$ python3 -q
>>> import numpy as np
>>> import numpy.linalg as la
>>> np.set_printoptions(suppress=True, linewidth=140)
>>> X = np.load("test1.npy")
>>> X
array([[3., 1., 0., 0., 0., 0.],
       [0., 3., 1., 0., 0., 0.],
       [0., 0., 3., 1., 0., 0.],
       [0., 0., 0., 3., 1., 0.],
       [0., 0., 0., 0., 3., 1.],
       [0., 0., 0., 0., 0., 3.]])
>>> x0 = np.array([4, -4, 8, -1, 5, -5])
>>> target = X @ x0
>>> b, lr = np.zeros(6), 1 / la.norm(X, 2) ** 2
>>> for i in range(50):
...     b -= lr * X.T @ (X @ b - target)
...     if i % 10 == 0: print(i, round(la.norm(X @ b - target), 2))
... 
0 16.59
10 0.49
20 0.01
30 0.0
40 0.0
>>> np.round(la.cond(X), 2)
np.float64(1.84)
>>> [int(la.matrix_rank(la.matrix_power(X, p))) for p in range(1, 7)]
[6, 6, 6, 6, 6, 6]
>>> la.matrix_rank(X - X[0, 0] * np.eye(6))
np.int64(5)
>>> np.prod(np.diag(X)), np.round(la.det(X), 2)
(np.float64(729.0), np.float64(729.0))
>>> np.round(np.sort(la.eigvals(X)), 2)
array([3., 3., 3., 3., 3., 3.])
>>> A = np.loadtxt("mat.csv", delimiter=",")
>>> A
array([[-0.42,  0.71, -0.31, -1.35, -0.63, -0.45, -2.33,  0.63],
       [-0.52, -1.51, -1.97, -0.57, -0.41, -0.34,  1.01, -0.96],
       [ 0.23,  0.67,  0.51, -1.45, -1.3 ,  0.64,  1.09,  1.69],
       [ 0.78, -1.6 , -1.17,  1.57, -1.  ,  0.71,  0.51,  0.5 ],
       [ 1.07, -2.61, -0.28,  0.1 , -0.02, -0.16, -0.79, -0.58],
       [-0.46,  0.54, -1.91, -0.15,  1.02, -0.5 , -1.1 ,  1.52],
       [ 1.36, -0.7 ,  0.91, -1.24,  0.46, -1.64,  0.32, -1.12],
       [-1.59, -0.21,  1.66, -0.06,  1.28,  0.59, -0.6 ,  1.15],
       [-0.99,  0.11,  1.15,  0.95, -0.27,  0.85, -1.3 ,  1.82],
       [ 0.05, -2.02, -0.53, -0.21, -0.24, -0.03,  0.3 ,  2.11],
       [ 0.89,  0.27,  1.63,  0.33, -1.93,  1.13,  0.19, -0.57],
       [-0.47,  0.61,  0.54,  0.79,  0.52,  0.56, -2.46, -0.91],
       [ 2.07, -0.8 ,  0.62, -1.6 ,  0.41, -0.05, -0.94, -0.3 ],
       [ 1.16,  1.1 , -0.03,  0.89, -0.31,  1.91, -0.52,  1.28],
       [ 0.58, -0.03, -0.52, -1.08,  0.49, -2.3 ,  1.19, -0.53],
       [-0.45,  1.09, -0.36,  0.91, -1.21, -1.38, -0.51,  1.74],
       [-0.21, -1.  , -1.77, -0.8 , -1.54,  0.8 ,  1.05,  0.23],
       [-0.58, -0.91,  0.26, -0.22,  0.7 ,  2.07, -0.93,  1.44],
       [ 0.96, -1.5 , -0.41, -1.77, -0.31, -0.28,  1.46, -0.47],
       [ 0.9 , -0.13,  0.  ,  0.7 ,  1.32, -1.7 , -1.33, -1.12],
       [ 0.64, -0.92, -0.5 ,  1.85,  0.62, -0.4 , -1.8 , -0.52],
       [-0.14, -0.87, -0.39,  1.54, -0.17, -1.14,  1.93, -0.81],
       [ 1.42, -1.07, -0.16, -0.12,  0.09, -2.12, -0.61, -0.95],
       [-0.02,  1.43,  0.22, -1.55, -1.45,  0.78,  0.81,  1.06],
       [-0.02, -0.45,  1.59,  1.37,  1.08, -0.64, -0.49, -1.61],
       [-1.2 , -1.34, -0.04, -0.25,  1.33,  1.64, -0.56,  0.97],
       [-2.44, -0.13, -0.25, -0.53,  1.36,  0.48,  0.52,  0.57],
       [-0.93, -0.4 , -1.62,  1.18, -1.78, -0.03,  0.65,  0.62],
       [ 0.31,  0.31, -0.81, -1.52, -0.08, -1.85, -0.34, -1.52],
       [ 0.74, -0.02,  1.06, -1.22, -0.8 ,  0.83,  2.11,  0.27],
       [ 0.58, -1.36,  1.65,  0.38, -1.82,  0.4 ,  0.34, -0.62],
       [ 1.61, -0.54, -0.48,  0.26,  0.1 ,  0.15,  1.57, -1.82],
       [-0.29,  1.25, -0.23,  1.06,  0.56,  1.05,  2.08,  0.65],
       [-0.76, -0.25, -0.82,  1.3 ,  0.97, -0.35, -0.71, -2.1 ]])
>>> d = la.norm(A[:, None] - A[None], axis=-1)
>>> np.round(la.norm(A, axis=1), 2)
array([3.  , 3.  , 3.  , 3.  , 3.01, 3.  , 2.99, 3.  , 3.  , 3.  , 3.  , 3.  , 3.  , 3.  , 3.  , 3.  , 3.  , 3.  , 3.  , 3.  , 3.  , 3.  ,
       3.  , 3.  , 3.  , 3.  , 3.  , 3.  , 3.  , 3.  , 3.  , 3.  , 3.  , 3.  ])
>>> (d + 1e9 * np.eye(34)).round(6).argmin(axis=1)
array([ 5, 16, 23, 27, 22,  0, 22,  8,  7,  3, 30, 20,  6,  8, 28, 27,  1, 25,  1, 22, 19, 31,  6,  2, 19, 17, 25, 16, 14,  2, 10, 18, 13,
       20])
